% python3 -q
>>> import numpy as np
>>> np.set_printoptions(suppress=True, linewidth=140)
>>> rnd = lambda a: np.round(a, 4) + 0
>>> data = np.load("layer10.npy")
>>> print(rnd(data))
[[-0.4882 -0.1439  0.1288 -0.3573  0.2694 -0.6419  0.3348]
 [ 0.7511 -0.1108 -0.2547  0.0891  0.0081 -0.5791  0.1239]
 [ 0.0376 -0.4043 -0.2231 -0.0478  0.7577  0.134  -0.437 ]
 [-0.1878  0.5261 -0.4014 -0.1809 -0.1322 -0.3274 -0.6077]
 [ 0.1502 -0.0803 -0.419  -0.7805 -0.1376  0.3255  0.2477]
 [-0.2629 -0.7006 -0.2763  0.1495 -0.5332 -0.1147 -0.2095]
 [-0.2629  0.1717 -0.6751  0.4449  0.1802  0.0913  0.4549]]
>>> O, V = np.linalg.qr(data[:, :6])[0], np.linalg.qr(data[:, 6:])[0]
>>> sig = np.linalg.svd(O.T @ V, compute_uv=False)
>>> print(rnd(np.linalg.norm(O @ O.T - V @ V.T, 2)))
1.0
>>> print(rnd(np.degrees(np.arccos(sig.clip(0, 1)))))
[90.]
>>> print((sig > 0.9).sum())
0
>>> out = data / np.linalg.norm(data, axis=1, keepdims=True)
>>> cov = out @ out.T
>>> print(np.argwhere(np.triu(np.abs(cov) > 0.95, 1)))
[]
>>> print((np.abs(cov) > 0.9).astype(int))
[[1 0 0 0 0 0 0]
 [0 1 0 0 0 0 0]
 [0 0 1 0 0 0 0]
 [0 0 0 1 0 0 0]
 [0 0 0 0 1 0 0]
 [0 0 0 0 0 1 0]
 [0 0 0 0 0 0 1]]
>>> print((cov - 2 * np.eye(7)).round(6).argmax(axis=1))
[1 0 0 0 0 0 0]
>>> print(rnd(np.linalg.norm(out, axis=1)))
[1. 1. 1. 1. 1. 1. 1.]
>>> out = data / np.sqrt((data ** 2).mean(axis=1, keepdims=True))
>>> print(rnd(out[0]))
[-1.2917 -0.3808  0.3408 -0.9452  0.7127 -1.6983  0.8857]
>>> O, r_ = np.linalg.qr(data)
>>> print(rnd(O @ r_))
[[-0.4882 -0.1439  0.1288 -0.3573  0.2694 -0.6419  0.3348]
 [ 0.7511 -0.1108 -0.2547  0.0891  0.0081 -0.5791  0.1239]
 [ 0.0376 -0.4043 -0.2231 -0.0478  0.7577  0.134  -0.437 ]
 [-0.1878  0.5261 -0.4014 -0.1809 -0.1322 -0.3274 -0.6077]
 [ 0.1502 -0.0803 -0.419  -0.7805 -0.1376  0.3255  0.2477]
 [-0.2629 -0.7006 -0.2763  0.1495 -0.5332 -0.1147 -0.2095]
 [-0.2629  0.1717 -0.6751  0.4449  0.1802  0.0913  0.4549]]
>>> print(rnd(r_))
[[1. 0. 0. 0. 0. 0. 0.]
 [0. 1. 0. 0. 0. 0. 0.]
 [0. 0. 1. 0. 0. 0. 0.]
 [0. 0. 0. 1. 0. 0. 0.]
 [0. 0. 0. 0. 1. 0. 0.]
 [0. 0. 0. 0. 0. 1. 0.]
 [0. 0. 0. 0. 0. 0. 1.]]
>>> print(rnd(np.trace(O @ O.T)))
7.0
>>> print(rnd(O))
[[-0.4882 -0.1439  0.1288 -0.3573  0.2694 -0.6419  0.3348]
 [ 0.7511 -0.1108 -0.2547  0.0891  0.0081 -0.5791  0.1239]
 [ 0.0376 -0.4043 -0.2231 -0.0478  0.7577  0.134  -0.437 ]
 [-0.1878  0.5261 -0.4014 -0.1809 -0.1322 -0.3274 -0.6077]
 [ 0.1502 -0.0803 -0.419  -0.7805 -0.1376  0.3255  0.2477]
 [-0.2629 -0.7006 -0.2763  0.1495 -0.5332 -0.1147 -0.2095]
 [-0.2629  0.1717 -0.6751  0.4449  0.1802  0.0913  0.4549]]
>>> O, _ = np.linalg.qr(np.array([[0.6, 1.2, 0.6, 1.7, 1.2, -0.6, 2.2, 2.2, 0.6],
...     [0.4, 0.6, 1.4, 0.0, 0.4, -0.4, -0.5, 1.1, 0.8],
...     [-1.6, -0.5, -0.2, -0.1, 0.8, -0.4, 1.0, 0.8, 0.2],
...     [-0.4, 1.3, -1.4, 1.0, 0.5, -0.2, 1.2, 1.1, -2.4],
...     [-0.7, -0.5, -1.1, 1.9, 0.5, -1.1, 1.1, 1.4, 0.0],
...     [0.1, -0.3, 0.5, 1.3, 0.3, -0.2, 0.6, -0.5, 1.2],
...     [0.3, 1.8, 0.3, -0.4, 1.2, 0.4, -0.3, 0.2, 0.4],
...     [-0.7, 2.1, -0.5, 1.7, 0.5, 0.4, -0.1, -0.5, -0.1],
...     [0.6, -1.3, -2.4, -1.1, 1.7, -1.6, 0.3, 1.2, 0.9]]))
>>> vals = np.array([3, 1, 2, 1, 0, 3, 2, 1, 1])
>>> A = O @ np.diag(vals) @ O.T
>>> print(rnd(A))
[[ 1.2902 -0.1803 -0.4993  0.1763 -0.3347 -0.1758 -0.1663 -0.4092 -0.1393]
 [-0.1803  2.1752 -0.5196  0.0678  0.2142 -0.6435 -0.4828 -0.1618 -0.2005]
 [-0.4993 -0.5196  1.8694  0.3825  0.3458 -0.1756 -0.4441  0.3998 -0.793 ]
 [ 0.1763  0.0678  0.3825  1.5626  0.2745 -0.4171 -0.1738 -0.0514  0.2569]
 [-0.3347  0.2142  0.3458  0.2745  1.4405 -0.2851 -0.2187  0.3211  0.0091]
 [-0.1758 -0.6435 -0.1756 -0.4171 -0.2851  1.5642  0.2711  0.1756 -0.1654]
 [-0.1663 -0.4828 -0.4441 -0.1738 -0.2187  0.2711  1.0981  0.1021 -0.0423]
 [-0.4092 -0.1618  0.3998 -0.0514  0.3211  0.1756  0.1021  1.5009  0.0943]
 [-0.1393 -0.2005 -0.793   0.2569  0.0091 -0.1654 -0.0423  0.0943  1.4989]]
>>> vals, V = np.linalg.eigh(A)
>>> print(np.unique(vals.round(6) + 0, return_counts=True)[1])
[1 4 2 2]
>>> print(rnd(vals.sum()), np.trace(A))
14.0 14.0
>>> print(rnd(V.T @ V))
[[1. 0. 0. 0. 0. 0. 0. 0. 0.]
 [0. 1. 0. 0. 0. 0. 0. 0. 0.]
 [0. 0. 1. 0. 0. 0. 0. 0. 0.]
 [0. 0. 0. 1. 0. 0. 0. 0. 0.]
 [0. 0. 0. 0. 1. 0. 0. 0. 0.]
 [0. 0. 0. 0. 0. 1. 0. 0. 0.]
 [0. 0. 0. 0. 0. 0. 1. 0. 0.]
 [0. 0. 0. 0. 0. 0. 0. 1. 0.]
 [0. 0. 0. 0. 0. 0. 0. 0. 1.]]
>>> print(rnd(np.linalg.svd(A, compute_uv=False)))
[3. 3. 2. 2. 1. 1. 1. 1. 0.]
>>> print(rnd(V.T @ A @ V))
[[0. 0. 0. 0. 0. 0. 0. 0. 0.]
 [0. 1. 0. 0. 0. 0. 0. 0. 0.]
 [0. 0. 1. 0. 0. 0. 0. 0. 0.]
 [0. 0. 0. 1. 0. 0. 0. 0. 0.]
 [0. 0. 0. 0. 1. 0. 0. 0. 0.]
 [0. 0. 0. 0. 0. 2. 0. 0. 0.]
 [0. 0. 0. 0. 0. 0. 2. 0. 0.]
 [0. 0. 0. 0. 0. 0. 0. 3. 0.]
 [0. 0. 0. 0. 0. 0. 0. 0. 3.]]
>>> print(rnd(np.linalg.eigvalsh(A @ A)))
[0. 1. 1. 1. 1. 4. 4. 9. 9.]
>>> print(rnd(V @ np.diag(vals) @ V.T))
[[ 1.2902 -0.1803 -0.4993  0.1763 -0.3347 -0.1758 -0.1663 -0.4092 -0.1393]
 [-0.1803  2.1752 -0.5196  0.0678  0.2142 -0.6435 -0.4828 -0.1618 -0.2005]
 [-0.4993 -0.5196  1.8694  0.3825  0.3458 -0.1756 -0.4441  0.3998 -0.793 ]
 [ 0.1763  0.0678  0.3825  1.5626  0.2745 -0.4171 -0.1738 -0.0514  0.2569]
 [-0.3347  0.2142  0.3458  0.2745  1.4405 -0.2851 -0.2187  0.3211  0.0091]
 [-0.1758 -0.6435 -0.1756 -0.4171 -0.2851  1.5642  0.2711  0.1756 -0.1654]
 [-0.1663 -0.4828 -0.4441 -0.1738 -0.2187  0.2711  1.0981  0.1021 -0.0423]
 [-0.4092 -0.1618  0.3998 -0.0514  0.3211  0.1756  0.1021  1.5009  0.0943]
 [-0.1393 -0.2005 -0.793   0.2569  0.0091 -0.1654 -0.0423  0.0943  1.4989]]
>>> print(rnd(np.linalg.eigvalsh(A + -3 * np.eye(9))))
[-3. -2. -2. -2. -2. -1. -1.  0.  0.]
>>> Uu, sig, Vt = np.linalg.svd(A)
>>> print(np.argmax(sig[:-1] / (sig[1:] + 1e-6)) + 1)
8
>>> out = Uu[:, :8] @ np.diag(sig[:8]) @ Vt[:8]
>>> print(rnd(np.abs(A - out).max()))
0.0
>>> print(rnd(out))
[[ 1.2902 -0.1803 -0.4993  0.1763 -0.3347 -0.1758 -0.1663 -0.4092 -0.1393]
 [-0.1803  2.1752 -0.5196  0.0678  0.2142 -0.6435 -0.4828 -0.1618 -0.2005]
 [-0.4993 -0.5196  1.8694  0.3825  0.3458 -0.1756 -0.4441  0.3998 -0.793 ]
 [ 0.1763  0.0678  0.3825  1.5626  0.2745 -0.4171 -0.1738 -0.0514  0.2569]
 [-0.3347  0.2142  0.3458  0.2745  1.4405 -0.2851 -0.2187  0.3211  0.0091]
 [-0.1758 -0.6435 -0.1756 -0.4171 -0.2851  1.5642  0.2711  0.1756 -0.1654]
 [-0.1663 -0.4828 -0.4441 -0.1738 -0.2187  0.2711  1.0981  0.1021 -0.0423]
 [-0.4092 -0.1618  0.3998 -0.0514  0.3211  0.1756  0.1021  1.5009  0.0943]
 [-0.1393 -0.2005 -0.793   0.2569  0.0091 -0.1654 -0.0423  0.0943  1.4989]]
>>> vec = np.array([-2, 1, 3, -1, 3, 2, -3, 2, -2])
>>> print(rnd(A @ np.eye(9)[6]))
[-0.1663 -0.4828 -0.4441 -0.1738 -0.2187  0.2711  1.0981  0.1021 -0.0423]
>>> print(rnd(A @ (2 * vec)))
[-11.6631   3.5809  20.2176  -1.612   13.3562   3.4807  -8.8566  11.4576 -11.0875]
>>> print(rnd(np.einsum("ij,j->i", A, vec)))
[-5.8316  1.7905 10.1088 -0.806   6.6781  1.7403 -4.4283  5.7288 -5.5437]
>>> print(np.sign((A @ vec).round(6)))
[-1.  1.  1. -1.  1.  1. -1.  1. -1.]
>>> print((A @ vec).argmax())
2
>>> O, _ = np.linalg.qr(np.array([[0.7, -1.7],
...     [2.7, -0.8],
...     [0.2, -1.2],
...     [-1.5, 1.0],
...     [0.0, 0.3],
...     [-1.3, -0.2],
...     [0.4, 0.7],
...     [-2.1, 0.5],
...     [0.3, -0.6],
...     [0.8, 0.2]]))
>>> K = O @ O.T
>>> print(rnd(K))
[[ 0.4294  0.0864  0.3175 -0.1995 -0.0818  0.118  -0.2104 -0.0339  0.149  -0.0936]
 [ 0.0864  0.4288  0.0128 -0.229   0.005  -0.2162  0.0771 -0.3355  0.0392  0.1343]
 [ 0.3175  0.0128  0.241  -0.1241 -0.0631  0.117  -0.1704  0.0157  0.109  -0.0882]
 [-0.1995 -0.229  -0.1241  0.1794  0.0282  0.0553  0.0429  0.1666 -0.0734 -0.0268]
 [-0.0818  0.005  -0.0631  0.0282  0.0167 -0.035   0.0463 -0.0107 -0.0279  0.0258]
 [ 0.118  -0.2162  0.117   0.0553 -0.035   0.1723 -0.1275  0.1824  0.0356 -0.115 ]
 [-0.2104  0.0771 -0.1704  0.0429  0.0463 -0.1275  0.1378 -0.0788 -0.0703  0.0903]
 [-0.0339 -0.3355  0.0157  0.1666 -0.0107  0.1824 -0.0788  0.2653 -0.0191 -0.115 ]
 [ 0.149   0.0392  0.109  -0.0734 -0.0279  0.0356 -0.0703 -0.0191  0.0519 -0.029 ]
 [-0.0936  0.1343 -0.0882 -0.0268  0.0258 -0.115   0.0903 -0.115  -0.029   0.0774]]
>>> print(rnd(np.linalg.norm(K, 2) / np.linalg.norm(K)))
0.7071
>>> print(np.linalg.cond(K) > 100)
True
>>> vec = np.array([3, 9, 8, 2, 4, 3, 9, 2, 1, 9])
>>> print(rnd(np.eye(10) - K))
[[ 0.5706 -0.0864 -0.3175  0.1995  0.0818 -0.118   0.2104  0.0339 -0.149   0.0936]
 [-0.0864  0.5712 -0.0128  0.229  -0.005   0.2162 -0.0771  0.3355 -0.0392 -0.1343]
 [-0.3175 -0.0128  0.759   0.1241  0.0631 -0.117   0.1704 -0.0157 -0.109   0.0882]
 [ 0.1995  0.229   0.1241  0.8206 -0.0282 -0.0553 -0.0429 -0.1666  0.0734  0.0268]
 [ 0.0818 -0.005   0.0631 -0.0282  0.9833  0.035  -0.0463  0.0107  0.0279 -0.0258]
 [-0.118   0.2162 -0.117  -0.0553  0.035   0.8277  0.1275 -0.1824 -0.0356  0.115 ]
 [ 0.2104 -0.0771  0.1704 -0.0429 -0.0463  0.1275  0.8622  0.0788  0.0703 -0.0903]
 [ 0.0339  0.3355 -0.0157 -0.1666  0.0107 -0.1824  0.0788  0.7347  0.0191  0.115 ]
 [-0.149  -0.0392 -0.109   0.0734  0.0279 -0.0356  0.0703  0.0191  0.9481  0.029 ]
 [ 0.0936 -0.1343  0.0882  0.0268 -0.0258  0.115  -0.0903  0.115   0.029   0.9226]]
>>> print(rnd(np.linalg.eigvalsh(2 * K - np.eye(10))))
[-1. -1. -1. -1. -1. -1. -1. -1.  1.  1.]
>>> print(rnd(np.trace(K)))
2.0
>>> print(rnd(K @ K @ vec))
[ 1.5787  4.4053  0.66   -2.6099 -0.0877 -1.9499  0.4132 -3.3906  0.639   1.1774]
